$ python -q
>>> import numpy as np
>>> np.set_printoptions(precision=1, suppress=True, linewidth=120, floatmode="fixed")
>>> rd = lambda a: np.round(a, 1) + 0
>>> feats = np.load("layer14.npy")
>>> feats
array([[2, 0, 2],
       [1, 3, 2],
       [2, 0, 2]])
>>> rng = np.random.default_rng(104569)
>>> A2 = feats + rng.integers(-2, 3, (3, 2)) @ rng.integers(-2, 3, (2, 3))
>>> A2
array([[-4,  0, -2],
       [ 2,  3,  4],
       [ 5,  0,  4]])
>>> rd(np.linalg.svd(A2 - feats, compute_uv=False))
array([8.3, 1.1, 0.0])
>>> np.linalg.matrix_rank(A2 - feats, tol=1e-8)
np.int64(2)
>>> def softmax(z):
...     e = np.exp(z - z.max(axis=-1, keepdims=True))
...     return e / e.sum(axis=-1, keepdims=True)
... 
>>> rd(softmax(feats[2]))
array([0.5, 0.1, 0.5])
>>> rd(softmax(feats[2] + 5))
array([0.5, 0.1, 0.5])
>>> rd(softmax(10 * feats[2]))
array([0.5, 0.0, 0.5])
>>> scores = feats @ feats.T / np.sqrt(3)
>>> rd(softmax(scores + np.triu(np.full(scores.shape, -np.inf), 1)))
array([[1.0, 0.0, 0.0],
       [0.0, 1.0, 0.0],
       [0.4, 0.1, 0.4]])
>>> rd(softmax(scores)[2] @ feats)
array([1.9, 0.4, 2.0])
>>> rd(softmax(scores))
array([[0.4, 0.1, 0.4],
       [0.0, 1.0, 0.0],
       [0.4, 0.1, 0.4]])
>>> W1 = np.array([[4, -4, -4, 3], [5, 5, 2, -2], [4, -4, 8, 4]])
>>> b = np.array([2, 2, 0, 3])
>>> act = np.maximum(feats @ W1 + b, 0)
>>> rd((act > 0).mean(axis=0))
array([1.0, 0.3, 1.0, 1.0])
>>> np.linalg.matrix_rank(act)
np.int64(2)
>>> (act > 0).astype(int)
array([[1, 0, 1, 1],
       [1, 1, 1, 1],
       [1, 0, 1, 1]])
>>> C = np.array([[-1, -2], [-1, -1], [1, 2], [0, 2]])
>>> (act @ C).round(6).argmax(axis=1)
array([1, 1, 1])
>>> proj = np.triu(np.array([[1, 2, -2], [-2, -2, -3], [-2, -3, 2]]), 1) + np.eye(3)
>>> A2 = proj @ feats @ np.linalg.inv(proj)
>>> np.trace(A2), np.trace(feats)
(np.float64(7.0), np.int64(7))
>>> proj @ feats - feats @ proj
array([[-2.0,  2.0,  4.0],
       [-6.0, -2.0,  5.0],
       [ 0.0, -4.0,  4.0]])
>>> A2
array([[ 0.0,  6.0, 20.0],
       [-5.0, 13.0, 25.0],
       [ 2.0, -4.0, -6.0]])
>>> rd(np.poly(A2))
array([ 1.0, -7.0, 12.0,  0.0])
>>> rd(np.linalg.det(A2))
np.float64(0.0)
>>> M = np.load("sample19.npy")
>>> M
array([[0, 1, 1],
       [2, 2, 0],
       [0, 0, 0],
       [2, 3, 1],
       [0, 0, 0],
       [2, 2, 0],
       [0, 0, 0],
       [4, 5, 3],
       [0, 0, 0],
       [0, 0, 0],
       [0, 0, 0],
       [2, 2, 0]])
>>> # row 4 repeats row 2
>>> lab = M[:, 0] > np.median(M[:, 0])
>>> r0 = M[lab].mean(axis=0) - M[~lab].mean(axis=0)
>>> (((M - M.mean(axis=0)) @ r0 > 0) == lab).mean()
np.float64(1.0)
>>> lab.astype(int)
array([0, 1, 0, 1, 0, 1, 0, 1, 0, 0, 0, 1])
>>> W0 = np.loadtxt("case5.csv", delimiter=",")
>>> rd(W0)
array([[ 0.5, -0.2, -0.1,  0.4],
       [-0.2,  0.9,  0.0,  0.2],
       [-0.1,  0.0,  0.0, -0.2],
       [ 0.4,  0.2, -0.2,  0.6]])
>>> rd(np.linalg.det(W0.T))
np.float64(0.0)
>>> rd(np.kron(np.eye(2, dtype=int), W0))
array([[ 0.5, -0.2, -0.1,  0.4,  0.0,  0.0,  0.0,  0.0],
       [-0.2,  0.9,  0.0,  0.2,  0.0,  0.0,  0.0,  0.0],
       [-0.1,  0.0,  0.0, -0.2,  0.0,  0.0,  0.0,  0.0],
       [ 0.4,  0.2, -0.2,  0.6,  0.0,  0.0,  0.0,  0.0],
       [ 0.0,  0.0,  0.0,  0.0,  0.5, -0.2, -0.1,  0.4],
       [ 0.0,  0.0,  0.0,  0.0, -0.2,  0.9,  0.0,  0.2],
       [ 0.0,  0.0,  0.0,  0.0, -0.1,  0.0,  0.0, -0.2],
       [ 0.0,  0.0,  0.0,  0.0,  0.4,  0.2, -0.2,  0.6]])
>>> rd(np.linalg.det(W0[::-1]))
np.float64(0.0)
>>> rd(np.einsum("ij,ji->", W0, W0))
np.float64(2.0)
>>> rd(np.einsum("ii->", W0))
np.float64(2.0)
>>> rd(np.poly(W0))
array([ 1.0, -2.0,  1.0,  0.0,  0.0])
>>> K = np.loadtxt("w.csv", delimiter=",")
>>> rd(K)
array([[-0.9,  0.3, -0.3],
       [-0.4, -0.5,  0.8],
       [ 0.1,  0.8,  0.5]])
>>> proj = np.triu(np.array([[1, 0, 0], [0, 3, 2], [3, 1, 0]]), 1) + np.eye(3)
>>> A2 = proj @ K @ np.linalg.inv(proj)
>>> rd(np.trace(A2)), rd(np.trace(K))
(np.float64(-0.8), np.float64(-0.8))
>>> rd(proj @ K - K @ proj)
array([[ 0.0,  0.0, -0.6],
       [ 0.2,  1.7,  1.9],
       [ 0.0,  0.0, -1.7]])
>>> rd(A2)
array([[-0.9,  0.3, -0.8],
       [-0.2,  1.2, -0.6],
       [ 0.1,  0.8, -1.2]])
>>> np.linalg.matrix_rank(A2)
np.int64(3)
>>> rd(np.linalg.det(A2))
np.float64(1.0)
>>> U, sigma, Vt = np.linalg.svd(feats)
>>> vecs = Vt[:(sigma > 1e-8).sum()]
>>> x0 = feats[2] + 2 * feats[1] + rng.integers(2) * np.eye(3)[2]
>>> x0
array([4.0, 6.0, 7.0])
>>> rd(np.diag(vecs.T @ vecs))
array([0.5, 0.9, 0.5])
>>> np.linalg.matrix_rank(np.vstack([feats, x0]))
np.int64(3)
>>> rd(vecs.T @ vecs)
array([[ 0.5, -0.2,  0.5],
       [-0.2,  0.9,  0.2],
       [ 0.5,  0.2,  0.5]])
>>> np.allclose(vecs.T @ vecs @ x0, x0)
False
>>> K.shape
(3, 3)
>>> rd(K.sum(axis=1))
array([-0.9,  0.0,  1.5])
>>> rd(np.linalg.svd(K, compute_uv=False))
array([1.0, 1.0, 1.0])
>>> K[3]
Traceback (most recent call last):
  File "<python-input-68>", line 1, in <module>
    K[3]
    ~^^^
IndexError: index 3 is out of bounds for axis 0 with size 3
>>> rd(np.diff(K, axis=0))
array([[ 0.5, -0.7,  1.1],
       [ 0.5,  1.3, -0.3]])
>>> rd(K - K[0])
array([[ 0.0,  0.0,  0.0],
       [ 0.5, -0.7,  1.1],
       [ 1.0,  0.6,  0.8]])
>>> rd(K.mean(axis=0))
array([-0.4,  0.2,  0.3])
>>> r0 = np.array([0, -3, -3])
>>> A2 = K + np.outer(r0, np.eye(3)[0])
>>> rd(np.linalg.det(A2) / np.linalg.det(K)), rd(1 + np.linalg.solve(K, r0)[0])
(np.float64(1.9), np.float64(1.9))
>>> rd(A2)
array([[-0.9,  0.3, -0.3],
       [-3.4, -0.5,  0.8],
       [-2.9,  0.8,  0.5]])
>>> np.linalg.matrix_rank(A2 - K)
np.int64(1)
>>> A = np.array([[0, 1, 1, 1], [1, 0, 1, 0], [1, 1, 0, 1], [1, 0, 1, 0]])
>>> # symmetric, so the eigenvalues are real
>>> U, sigma, Vt = np.linalg.svd(A)
>>> np.argmax(sigma[:-1] / (sigma[1:] + 1e-6)) + 1
np.int64(3)
>>> A2 = U[:, :3] @ np.diag(sigma[:3]) @ Vt[:3]
>>> np.linalg.matrix_rank(A, rtol=0.05)
np.int64(3)
>>> rd(np.linalg.norm(A - A2, 2)), rd(sigma[3])
(np.float64(0.0), np.float64(0.0))
>>> rd(A2)
array([[0.0, 1.0, 1.0, 1.0],
       [1.0, 0.0, 1.0, 0.0],
       [1.0, 1.0, 0.0, 1.0],
       [1.0, 0.0, 1.0, 0.0]])
>>> rd(np.abs(A - A2).max())
np.float64(0.0)
>>> rd(np.linalg.norm(A - A2) / np.linalg.norm(A))
np.float64(0.0)
>>> A.reshape(2, -1)
array([[0, 1, 1, 1, 1, 0, 1, 0],
       [1, 1, 0, 1, 1, 0, 1, 0]])
>>> A.reshape(4, 5)
Traceback (most recent call last):
  File "<python-input-88>", line 1, in <module>
    A.reshape(4, 5)
    ~~~~~~~~~^^^^^^
ValueError: cannot reshape array of size 16 into shape (4,5)
>>> A.reshape(-1, 2)
array([[0, 1],
       [1, 1],
       [1, 0],
       [1, 0],
       [1, 1],
       [0, 1],
       [1, 0],
       [1, 0]])
>>> blk = A.reshape(4, 2, -1)
>>> np.einsum("ihd,jhd->hij", blk, blk).shape
(2, 4, 4)
>>> blk[:, 0]
array([[0, 1],
       [1, 0],
       [1, 1],
       [1, 0]])
>>> np.swapaxes(blk, 1, 2)[2]
array([[1, 0],
       [1, 1]])
>>> blk.shape
(4, 2, 2)
>>> np.einsum("ihd,ihd->ih", blk, blk)
array([[1, 2],
       [1, 1],
       [2, 1],
       [1, 1]])
>>> evals, vecs = np.linalg.eigh(A)
>>> rd(np.linalg.eigvalsh(A @ A))
array([0.0, 1.0, 2.4, 6.6])
>>> rd(evals)
array([-1.6, -1.0,  0.0,  2.6])
>>> np.abs(vecs[:, -1]).round(6).argmax()
np.int64(0)
>>> (evals > 1e-8).sum(), (evals < -1e-8).sum()
(np.int64(1), np.int64(2))
>>> rd(np.abs(vecs[:, -1]))
array([0.6, 0.4, 0.6, 0.4])
>>> A2 = np.array([[0], [-1], [0]])
>>> data = np.block([[np.zeros((3, 3)), A2], [A2.T, np.zeros((1, 1))]])
>>> data
array([[ 0.0,  0.0,  0.0,  0.0],
       [ 0.0,  0.0,  0.0, -1.0],
       [ 0.0,  0.0,  0.0,  0.0],
       [ 0.0, -1.0,  0.0,  0.0]])
>>> # columns 0 and 2 are equal
>>> U, sigma, Vt = np.linalg.svd(data)
>>> vecs = Vt[:(sigma > 1e-8).sum()]
>>> x0 = data[2] + -1 * data[0] + rng.integers(2) * np.eye(4)[3]
>>> x0
array([0.0, 0.0, 0.0, 0.0])
>>> np.linalg.matrix_rank(np.vstack([data, x0]))
np.int64(2)
>>> np.allclose(vecs.T @ vecs @ x0, x0)
True
>>> U, sigma, Vt = np.linalg.svd(data)
>>> np.argmax(sigma[:-1] / (sigma[1:] + 1e-6)) + 1
np.int64(2)
>>> sigma
array([1.0, 1.0, 0.0, 0.0])
>>> A2 = U[:, :2] @ np.diag(sigma[:2]) @ Vt[:2]
>>> rd(np.linalg.norm(data - A2) / np.linalg.norm(data))
np.float64(0.0)
>>> np.linalg.matrix_rank(A2)
np.int64(2)
>>> evals, vecs = np.linalg.eigh(data)
>>> x0 = np.array([-2, -2, -2, 1])
>>> rd(np.linalg.eigvalsh(data[1:, 1:]))
array([-1.0,  0.0,  1.0])
>>> np.abs(data).sum(axis=1).max(), np.abs(evals).max()
(np.float64(1.0), np.float64(1.0))
>>> (np.sign(vecs[:, -1].round(6)) == np.sign(vecs[0, -1].round(6))).astype(int)
array([1, 0, 1, 0])
>>> rd(vecs * np.maximum(evals, 0) @ vecs.T)
array([[ 0.0,  0.0,  0.0,  0.0],
       [ 0.0,  0.5,  0.0, -0.5],
       [ 0.0,  0.0,  0.0,  0.0],
       [ 0.0, -0.5,  0.0,  0.5]])
>>> rd(vecs * np.abs(evals) @ vecs.T)
array([[0.0, 0.0, 0.0, 0.0],
       [0.0, 1.0, 0.0, 0.0],
       [0.0, 0.0, 0.0, 0.0],
       [0.0, 0.0, 0.0, 1.0]])
>>> x0 @ data @ x0
np.float64(4.0)
>>> proj = np.triu(np.array([[0, 5, 1, 4], [0, 3, 1, 2], [1, 3, 1, 4], [0, 3, 0, 4]]), 1) + np.eye(4)
>>> A2 = proj @ data @ np.linalg.inv(proj)
>>> np.trace(A2), np.trace(data)
(np.float64(0.0), np.float64(0.0))
>>> proj @ data - data @ proj
array([[ 0.0, -4.0,  0.0, -5.0],
       [ 0.0, -2.0,  0.0,  0.0],
       [ 0.0, -4.0,  0.0,  0.0],
       [ 0.0,  0.0,  1.0,  2.0]])
>>> A2
array([[  0.0,  -4.0,   4.0, -13.0],
       [  0.0,  -2.0,   2.0,  -5.0],
       [  0.0,  -4.0,   4.0,  -8.0],
       [  0.0,  -1.0,   1.0,  -2.0]])
>>> np.linalg.matrix_rank(A2)
np.int64(2)
